% ipython --no-banner

In [1]: import numpy as np

In [2]: from numpy import linalg as LA

In [3]: np.set_printoptions(suppress=True, linewidth=120)

In [4]: u = np.array([-2, 2, 2, 3])

In [5]: v = np.array([3, 0, 3, 2])

In [6]: m1 = u[:, None] + v[None, :]

In [7]: m1
Out[7]: 
array([[ 1, -2,  1,  0],
       [ 5,  2,  5,  4],
       [ 5,  2,  5,  4],
       [ 6,  3,  6,  5]])

In [8]: rank = LA.matrix_rank(m1)

In [9]: rank
Out[9]: np.int64(2)

In [10]: N = LA.svd(m1)[2][rank:].T

In [11]: N.shape
Out[11]: (4, 2)

In [12]: np.round(N @ N.T, 2)
Out[12]: 
array([[ 0.58,  0.08, -0.42, -0.25],
       [ 0.08,  0.08,  0.08, -0.25],
       [-0.42,  0.08,  0.58, -0.25],
       [-0.25, -0.25, -0.25,  0.75]])

In [13]: np.round(m1 @ N, 2) + 0
Out[13]: 
array([[0., 0.],
       [0., 0.],
       [0., 0.],
       [0., 0.]])

In [14]: x = np.array([1, 2, 2, 2])

In [15]: np.einsum("ij,j->i", m1, x)
Out[15]: array([-1, 27, 27, 34])

In [16]: m1 @ np.eye(4)[1]
Out[16]: array([-2.,  2.,  2.,  3.])

In [17]: m1 @ (2 * x)
Out[17]: array([-2, 54, 54, 68])

In [18]: m1 @ x
Out[18]: array([-1, 27, 27, 34])

In [19]: m1 @ np.ones(4)
Out[19]: array([ 0., 16., 16., 20.])

In [20]: blk = np.stack([m1, 3 * m1, m1[::-1]])

In [21]: np.round(LA.norm(blk, axis=(1, 2)), 2)
Out[21]: array([15.87, 47.62, 15.87])

In [22]: blk.shape
Out[22]: (3, 4, 4)

In [23]: (blk @ m1.T).shape
Out[23]: (3, 4, 4)

In [24]: LA.cond(m1) > 100
Out[24]: np.True_

In [25]: LA.matrix_rank(m1, rtol=0.1)
Out[25]: np.int64(2)

In [26]: hat = np.triu(np.array([[-8, 7, -3, -2], [8, 0, 5, -4], [0, 1, 4, -9], [8, 4, 4, 7]]), 1) + np.eye(4)

In [27]: other = hat @ m1 @ LA.inv(hat)

In [28]: round(float(LA.det(other)), 2)
Out[28]: 0.0

In [29]: LA.matrix_rank(other)
Out[29]: np.int64(2)

In [30]: other
Out[30]: 
array([[     9.,    -63.,    351.,   2931.],
       [     6.,    -42.,    234.,   1954.],
       [   -49.,    318.,  -1786., -14941.],
       [     6.,    -39.,    219.,   1832.]])

In [31]: hat @ m1 - m1 @ hat
Out[31]: 
array([[  8.,  -5.,  21.,   9.],
       [  1., -37.,   6.,  63.],
       [-54., -62., -49.,  18.],
       [  0., -42.,   3.,  78.]])

In [32]: mat = np.load("mat.npy")

In [33]: mat
Out[33]: 
array([[1, 0, 0],
       [0, 2, 0],
       [0, 0, 0]])

In [34]: # 3 groups of indices that never mix

In [35]: np.round(LA.norm(mat, axis=0), 2)
Out[35]: array([1., 2., 0.])

In [36]: np.round(LA.svd(mat, compute_uv=False), 2)
Out[36]: array([2., 1., 0.])

In [37]: mat.T @ mat
Out[37]: 
array([[1, 0, 0],
       [0, 4, 0],
       [0, 0, 0]])

In [38]: np.unique(mat.round(6), axis=0).shape
Out[38]: (3, 3)

In [39]: left, s, Vh = LA.svd(mat)

In [40]: vecs = Vh[:(s > 1e-8).sum()]

In [41]: rng = np.random.default_rng(74)

In [42]: x = mat[2] + 4 * mat[0] + rng.integers(2) * np.eye(3)[0]

In [43]: x
Out[43]: array([4., 0., 0.])

In [44]: np.allclose(vecs.T @ vecs @ x, x)
Out[44]: True

In [45]: LA.matrix_rank(np.vstack([mat, x]))
Out[45]: np.int64(2)

In [46]: round(float(LA.norm(x - vecs.T @ vecs @ x)), 2)
Out[46]: 0.0

In [47]: J = np.array([[0.8, 0.0, 0.0, 0.6],
    ...:     [-1.1, -0.2, 0.9, -0.3],
    ...:     [0.7, 0.3, -0.2, 0.5],
    ...:     [0.1, 0.5, -2.0, 0.3]])

In [48]: J[:, 2] *= 10

In [49]: J
Out[49]: 
array([[  0.8,   0. ,   0. ,   0.6],
       [ -1.1,  -0.2,   9. ,  -0.3],
       [  0.7,   0.3,  -2. ,   0.5],
       [  0.1,   0.5, -20. ,   0.3]])

In [50]: # column 2 dominates

In [51]: x = np.array([2, 3, 2, 1])

In [52]: target = J @ x

In [53]: target.round(2)
Out[53]: array([  2.2,  14.9,  -1.2, -38. ])

In [54]: np.round(LA.solve(J, target), 2)
Out[54]: array([2., 3., 2., 1.])

In [55]: np.round(LA.solve(J, J[:, 0]), 2) + 0
Out[55]: array([1., 0., 0., 0.])
